$ python3 -q
>>> import numpy as np
>>> np.set_printoptions(precision=2, suppress=True, linewidth=160, sign=" ")
>>> rnd = lambda a: np.round(a, 2) + 0
>>> E = np.load("mat.npy")
>>> print(E)
[[ 0  0  1  0]
 [ 0  0  0  1]
 [ 1  0  0  0]
 [ 0  1  0  0]]
>>> print(rnd(np.linalg.det(E)))
1.0
>>> print((np.linalg.matrix_power((E != 0) + (E.T != 0) + np.eye(4), 4) > 0).astype(int))
[[ 1  0  1  0]
 [ 0  1  0  1]
 [ 1  0  1  0]
 [ 0  1  0  1]]
>>> print(E @ E)
[[ 1  0  0  0]
 [ 0  1  0  0]
 [ 0  0  1  0]
 [ 0  0  0  1]]
>>> print(rnd(np.sort(np.linalg.eigvals(E).real)))
[-1. -1.  1.  1.]
>>> print((E != 0).astype(int))
[[ 0  0  1  0]
 [ 0  0  0  1]
 [ 1  0  0  0]
 [ 0  1  0  0]]
>>> ev, vecs = np.linalg.eigh(E)
>>> x0 = np.array([3, 2, 1, 3])
>>> print(x0 @ E @ x0)
18
>>> print(rnd(x0 @ E @ x0 / (x0 @ x0)), ev[0], ev[-1])
0.78 -1.0 1.0
>>> print(rnd(vecs * np.maximum(ev, 0) @ vecs.T))
[[ 0.5  0.   0.5  0. ]
 [ 0.   0.5  0.   0.5]
 [ 0.5  0.   0.5  0. ]
 [ 0.   0.5  0.   0.5]]
>>> print(np.all(np.linalg.eigvalsh(E) > 0))
False
>>> print(rnd(np.linalg.eigvalsh(E).min()))
-1.0
>>> print([round(float(np.linalg.det(E[:i, :i])), 2) + 0 for i in range(1, 5)])
[0.0, 0.0, 0.0, 1.0]
>>> print(E.sum(axis=1))
[ 1  1  1  1]
>>> print(rnd(np.sort(np.abs(np.linalg.eigvals(E)))[::-1]))
[ 1.  1.  1.  1.]
>>> print(E @ np.ones(4))
[ 1.  1.  1.  1.]
>>> print(np.linalg.matrix_power(E, 100))
[[ 1  0  0  0]
 [ 0  1  0  0]
 [ 0  0  1  0]
 [ 0  0  0  1]]
>>> p = np.eye(4)[2]
>>> for _ in range(5):
...     p = p @ E
...     print(p.round(2))
... 
[ 1.  0.  0.  0.]
[ 0.  0.  1.  0.]
[ 1.  0.  0.  0.]
[ 0.  0.  1.  0.]
[ 1.  0.  0.  0.]
>>> feats = np.array([[0, 0, 0, 0], [0, 0, -4, 0], [0, 0, 0, -5], [-1, 0, 0, 0]])
>>> print(feats)
[[ 0  0  0  0]
 [ 0  0 -4  0]
 [ 0  0  0 -5]
 [-1  0  0  0]]
>>> print(np.argsort(-np.linalg.norm(feats, axis=0).round(6), kind="stable")[:3])
[ 3  2  0]
>>> print(np.linalg.cond(feats) > 100)
True
>>> print([round(float(x), 2) for x in np.linalg.svd(feats, compute_uv=False)[:3]])
[5.0, 4.0, 1.0]
>>> Uu, s, Vt = np.linalg.svd(feats)
>>> vecs = Vt[:(s > 1e-8).sum()]
>>> rng = np.random.default_rng(200394)
>>> x0 = feats[2] + -1 * feats[1] + rng.integers(2) * np.eye(4)[2]
>>> print(x0)
[ 0.  0.  5. -5.]
>>> print(rnd(np.linalg.norm(x0 - vecs.T @ vecs @ x0)))
0.0
>>> print(np.linalg.matrix_rank(np.vstack([feats, x0])))
3
>>> print(np.allclose(vecs.T @ vecs @ x0, x0))
True
>>> print(np.allclose(feats[:-1].T @ np.linalg.lstsq(feats[:-1].T, feats[-1])[0], feats[-1]))
False
>>> print(np.linalg.lstsq(feats[:-1].T, feats[-1])[2])
2
>>> print(rnd(feats @ np.linalg.pinv(feats) @ feats))
[[ 0.  0.  0.  0.]
 [ 0.  0. -4.  0.]
 [ 0.  0.  0. -5.]
 [-1.  0.  0.  0.]]
